$ ipython --no-banner

In [1]: import numpy as np

In [2]: from numpy import linalg as LA

In [3]: np.set_printoptions(precision=2, suppress=True, linewidth=200, floatmode="fixed")

In [4]: def rnd(a):
   ...:     return np.round(a, 2) + 0
   ...: 

In [5]: m1 = np.load("w.npy")

In [6]: m1
Out[6]: 
array([[0, 0, 0, 2],
       [1, 0, 0, 0],
       [0, 1, 0, 0],
       [0, 0, 2, 0]])

In [7]: rnd(LA.norm(m1[1], 1)), rnd(LA.norm(m1[1], np.inf))
Out[7]: (np.float64(1.0), np.float64(1.0))

In [8]: rnd(LA.norm(m1[1] - m1[2]))
Out[8]: np.float64(1.41)

In [9]: rnd(LA.norm(m1, 2))
Out[9]: np.float64(2.0)

In [10]: rnd(LA.norm(m1, axis=1))
Out[10]: array([2.00, 1.00, 1.00, 2.00])

In [11]: rnd(LA.norm(m1) ** 2 / LA.norm(m1, 2) ** 2)
Out[11]: np.float64(2.5)

In [12]: rnd(LA.norm(m1, axis=0))
Out[12]: array([1.00, 1.00, 2.00, 2.00])

In [13]: m1 @ m1.T
Out[13]: 
array([[4, 0, 0, 0],
       [0, 1, 0, 0],
       [0, 0, 1, 0],
       [0, 0, 0, 4]])

In [14]: m1.T @ m1
Out[14]: 
array([[1, 0, 0, 0],
       [0, 1, 0, 0],
       [0, 0, 4, 0],
       [0, 0, 0, 4]])

In [15]: mat = np.array([[0, -5, 0, -5, 0, -5],
    ...:     [-5, 2, -5, 2, -5, 2],
    ...:     [-2, 2, -2, 2, -2, 2],
    ...:     [0, -5, 0, -5, 0, -5],
    ...:     [-5, 2, -5, 2, -5, 2],
    ...:     [-2, 2, -2, 2, -2, 2]])

In [16]: # rows 0 and 3 are equal

In [17]: left, sig, Vt = LA.svd(mat)

In [18]: rnd(sig)
Out[18]: array([16.46, 10.06,  0.00,  0.00,  0.00,  0.00])

In [19]: M2 = left[:, :2] @ np.diag(sig[:2]) @ Vt[:2]

In [20]: LA.matrix_rank(M2)
Out[20]: np.int64(2)

In [21]: rnd(np.abs(mat - M2).max())
Out[21]: np.float64(0.0)

In [22]: LA.matrix_rank(mat, rtol=0.05)
Out[22]: np.int64(2)

In [23]: LA.cond(mat) > 100
Out[23]: np.True_

In [24]: LA.matrix_rank(mat, rtol=0.1)
Out[24]: np.int64(2)

In [25]: feats = np.loadtxt("case10.csv", delimiter=",")

In [26]: feats
Out[26]: 
array([[ 2.74, -3.09,  1.91,  2.00,  2.97],
       [ 2.95, -3.00,  2.08,  1.89,  2.99],
       [ 3.07, -3.17,  2.17,  1.89,  2.88],
       [ 2.92, -2.92,  2.05,  2.08,  3.02],
       [ 2.92, -3.05,  2.05,  1.84,  3.09],
       [ 3.01, -2.91,  2.10,  1.91,  3.08],
       [ 2.98, -3.00,  2.01,  1.80,  3.10],
       [ 3.15, -2.95,  2.16,  2.18,  3.06],
       [ 2.85, -3.00,  1.90,  1.97,  3.02],
       [ 3.01, -2.99,  1.96,  2.01,  3.05],
       [ 3.04, -3.02,  2.00,  2.08,  3.07],
       [-0.84,  2.91, -1.98, -3.02, -1.01],
       [-1.05,  3.30, -2.26, -3.14, -1.03],
       [-1.28,  2.88, -2.02, -2.94, -1.14],
       [-1.04,  3.15, -2.07, -2.89, -0.87],
       [-1.11,  3.05, -1.99, -3.22, -1.05],
       [-1.12,  3.09, -2.04, -2.94, -1.01],
       [-0.97,  3.08, -2.01, -3.05, -0.92],
       [-0.97,  3.08, -2.06, -3.17, -0.91],
       [-0.88,  3.24, -1.95, -3.16, -1.00],
       [-0.94,  2.86, -2.17, -2.96, -1.00],
       [-1.08,  3.06, -1.98, -2.98, -0.95]])

In [27]: gram = np.cov(feats, rowvar=False)

In [28]: rnd(np.corrcoef(feats.T))
Out[28]: 
array([[ 1.00, -1.00,  1.00,  1.00,  1.00],
       [-1.00,  1.00, -1.00, -1.00, -1.00],
       [ 1.00, -1.00,  1.00,  1.00,  1.00],
       [ 1.00, -1.00,  1.00,  1.00,  1.00],
       [ 1.00, -1.00,  1.00,  1.00,  1.00]])

In [29]: gram.shape
Out[29]: (5, 5)

In [30]: rnd(np.median(feats, axis=0))
Out[30]: array([ 0.95, -0.03, -0.03, -0.55,  1.00])

In [31]: rnd(LA.eigvalsh(gram)[::-1])
Out[31]: array([29.02,  0.02,  0.01,  0.01,  0.00])

In [32]: hat = feats @ LA.solve(feats.T @ feats, feats.T)

In [33]: np.allclose(hat @ hat, hat)
Out[33]: True

In [34]: rnd(LA.eigvalsh(hat))
Out[34]: array([0.00, 0.00, 0.00, 0.00, 0.00, 0.00, 0.00, 0.00, 0.00, 0.00, 0.00, 0.00, 0.00, 0.00, 0.00, 0.00, 0.00, 1.00, 1.00, 1.00, 1.00, 1.00])

In [35]: Xs = feats - feats.mean(axis=0)

In [36]: left, sig, Vt = LA.svd(Xs, full_matrices=False)

In [37]: rnd(Xs.mean(axis=0))
Out[37]: array([0.00, 0.00, 0.00, 0.00, 0.00])

In [38]: np.abs(left[:, 0]).argmax()
Out[38]: np.int64(12)

In [39]: np.abs(Vt[0]).argmax()
Out[39]: np.int64(1)

In [40]: np.searchsorted(np.cumsum(sig ** 2) / (sig ** 2).sum(), 0.9) + 1
Out[40]: np.int64(1)

In [41]: rnd(LA.svd(feats, compute_uv=False))
Out[41]: array([24.80,  6.69,  0.49,  0.44,  0.32])

In [42]: feats[22]
IndexError: index 22 is out of bounds for axis 0 with size 22


In [43]: np.count_nonzero(feats)
Out[43]: np.int64(110)

In [44]: labels = feats[:, 2] > np.median(feats[:, 2])

In [45]: r0 = feats[labels].mean(axis=0) - feats[~labels].mean(axis=0)

In [46]: rnd(r0)
Out[46]: array([ 3.99, -6.07,  4.08,  5.01,  4.02])

In [47]: labels.astype(int)
Out[47]: array([1, 1, 1, 1, 1, 1, 1, 1, 1, 1, 1, 0, 0, 0, 0, 0, 0, 0, 0, 0, 0, 0])

In [48]: np.argsort(-np.abs(r0).round(6), kind="stable")
Out[48]: array([1, 3, 2, 4, 0])

In [49]: ((feats - feats.mean(axis=0)) @ r0 > 0).astype(int)
Out[49]: array([1, 1, 1, 1, 1, 1, 1, 1, 1, 1, 1, 0, 0, 0, 0, 0, 0, 0, 0, 0, 0, 0])

In [50]: W0 = np.loadtxt("layer16.csv", delimiter=",")

In [51]: W0
Out[51]: 
array([[0.00, 0.00, 0.00, 0.00],
       [0.00, 0.00, 0.00, 3.00],
       [0.00, 0.00, 0.00, 2.00],
       [0.00, 0.00, 0.00, 0.00]])

In [52]: # column 3 is much longer than the rest

In [53]: np.poly(W0)
Out[53]: array([1.00, 0.00, 0.00, 0.00, 0.00])

In [54]: rnd(LA.det(2 * W0)), rnd(LA.det(W0))
Out[54]: (np.float64(0.0), np.float64(0.0))

In [55]: rnd(LA.det(W0.T))
Out[55]: np.float64(0.0)

In [56]: np.einsum("ii->", W0)
Out[56]: np.float64(0.0)

In [57]: rnd(LA.eigvals(W0))
Out[57]: array([0.00, 0.00, 0.00, 0.00])

In [58]: rnd(LA.det(W0[::-1]))
Out[58]: np.float64(0.0)

In [59]: np.einsum("ij,ji->", W0, W0)
Out[59]: np.float64(0.0)

In [60]: np.kron(np.eye(2, dtype=int), W0)
Out[60]: 
array([[0.00, 0.00, 0.00, 0.00, 0.00, 0.00, 0.00, 0.00],
       [0.00, 0.00, 0.00, 3.00, 0.00, 0.00, 0.00, 0.00],
       [0.00, 0.00, 0.00, 2.00, 0.00, 0.00, 0.00, 0.00],
       [0.00, 0.00, 0.00, 0.00, 0.00, 0.00, 0.00, 0.00],
       [0.00, 0.00, 0.00, 0.00, 0.00, 0.00, 0.00, 0.00],
       [0.00, 0.00, 0.00, 0.00, 0.00, 0.00, 0.00, 3.00],
       [0.00, 0.00, 0.00, 0.00, 0.00, 0.00, 0.00, 2.00],
       [0.00, 0.00, 0.00, 0.00, 0.00, 0.00, 0.00, 0.00]])
